% python3 -q
>>> import numpy as np
>>> np.set_printoptions(suppress=True, linewidth=120)
>>> E = np.loadtxt("run17.csv", delimiter=",")
>>> print(E)
[[ 1.41 -0.46  2.05 -1.14  1.14]
 [ 1.57 -2.11 -0.46  1.38  0.09]
 [-2.3   1.73  0.19 -0.08  0.83]
 [-2.    1.34 -0.17  0.36 -1.74]
 [-1.77  2.19  1.01  0.03 -0.17]
 [-0.72 -0.2   0.43  2.75 -0.83]
 [-1.31 -2.02 -1.    0.35 -1.43]
 [-1.92  1.36 -0.7   1.59  0.66]
 [ 1.59  2.48  0.04  0.57 -0.15]
 [ 1.23 -0.72 -0.9   1.06  2.24]
 [ 0.   -1.12 -0.39  1.31 -2.43]
 [ 2.02  0.16 -1.36  0.23  1.73]
 [ 1.51  0.28  0.57  1.34  2.13]
 [ 1.07 -1.18 -2.18  1.32  0.03]
 [ 0.34 -0.1   0.13  2.41  1.74]
 [-1.24 -1.83  1.68 -0.73  0.86]
 [-0.25 -2.01  1.66 -1.43 -0.31]
 [ 1.49  1.43 -0.82 -1.98  0.39]
 [-1.31 -1.83 -1.96  0.3   0.04]
 [ 2.73  0.53  0.53  0.96 -0.21]
 [ 0.37  0.14  1.92  1.    2.04]
 [-2.64  0.3   1.29 -0.53  0.17]
 [-2.14 -1.93  0.53 -0.37 -0.55]
 [-1.2   0.83  1.56  1.95 -0.8 ]
 [-1.64  1.3  -1.12  1.59 -0.92]]
>>> x = np.array([0, 1, 3, 0, 0])
>>> a = np.maximum(E @ x, 0)
>>> print(np.round(np.tanh(E @ x), 2))
[ 1.   -1.    0.98  0.68  1.    0.8  -1.   -0.63  0.99 -1.   -0.98 -1.    0.96 -1.    0.28  1.    0.99 -0.77 -1.
  0.97  1.    1.   -0.33  1.   -0.97]
>>> print(np.round(E.T @ a, 2))
[-16.09  16.59  55.73  11.51  19.24]
>>> rng = np.random.default_rng(605053)
>>> A2 = E + rng.integers(-2, 3, (25, 4)) @ rng.integers(-2, 3, (4, 5))
>>> print(A2.round(2))
[[  5.41  -8.46  -5.95  -1.14  -0.86]
 [  6.57 -14.11 -14.46  -3.62  -4.91]
 [ -1.3    1.73   2.19   0.92   1.83]
 [ -1.     1.34   1.83  -2.64   1.26]
 [ -3.77   5.19   3.01  -2.97  -1.17]
 [ -0.72  -0.2    0.43   6.75  -0.83]
 [ -0.31  -3.02  -1.     4.35  -3.43]
 [  0.08  -3.64  -6.7    2.59  -0.34]
 [  1.59   4.48   4.04   4.57   1.85]
 [  1.23  -0.72  -0.9    1.06   0.24]
 [  1.    -2.12  -0.39   5.31  -3.43]
 [  2.02   1.16   0.64   3.23   0.73]
 [ -1.49   7.28   8.57   5.34   4.13]
 [  0.07   1.82   1.82   1.32   2.03]
 [ -5.66  11.9   12.13   4.41   5.74]
 [ -2.24   2.17   7.68   0.27   1.86]
 [ -0.25  -1.01   3.66  -0.43  -0.31]
 [ -0.51   7.43   7.18   6.02   2.39]
 [ -3.31   3.17   4.04   3.3    2.04]
 [  5.73  -4.47  -3.47   2.96  -3.21]
 [  2.37  -3.86  -2.08   1.    -0.96]
 [ -3.64   0.3   -0.71  -5.53   0.17]
 [ -6.14   7.07  10.53   0.63   4.45]
 [  1.8   -5.17  -4.44   0.95  -2.8 ]
 [ -0.64   1.3    0.88   4.59  -0.92]]
>>> print(np.abs(A2 - E).sum(axis=1))
[22. 41.  5.  9. 11.  4.  8. 15. 12.  2.  7.  7. 24. 10. 36. 13.  4. 26. 18. 17. 13.  8. 29. 18.  6.]
>>> print(np.linalg.matrix_rank(A2 - E, tol=1e-8))
4
>>> print(np.round(np.linalg.svd(A2 - E, compute_uv=False), 2) + 0)
[42.8  14.48  5.84  3.89  0.  ]
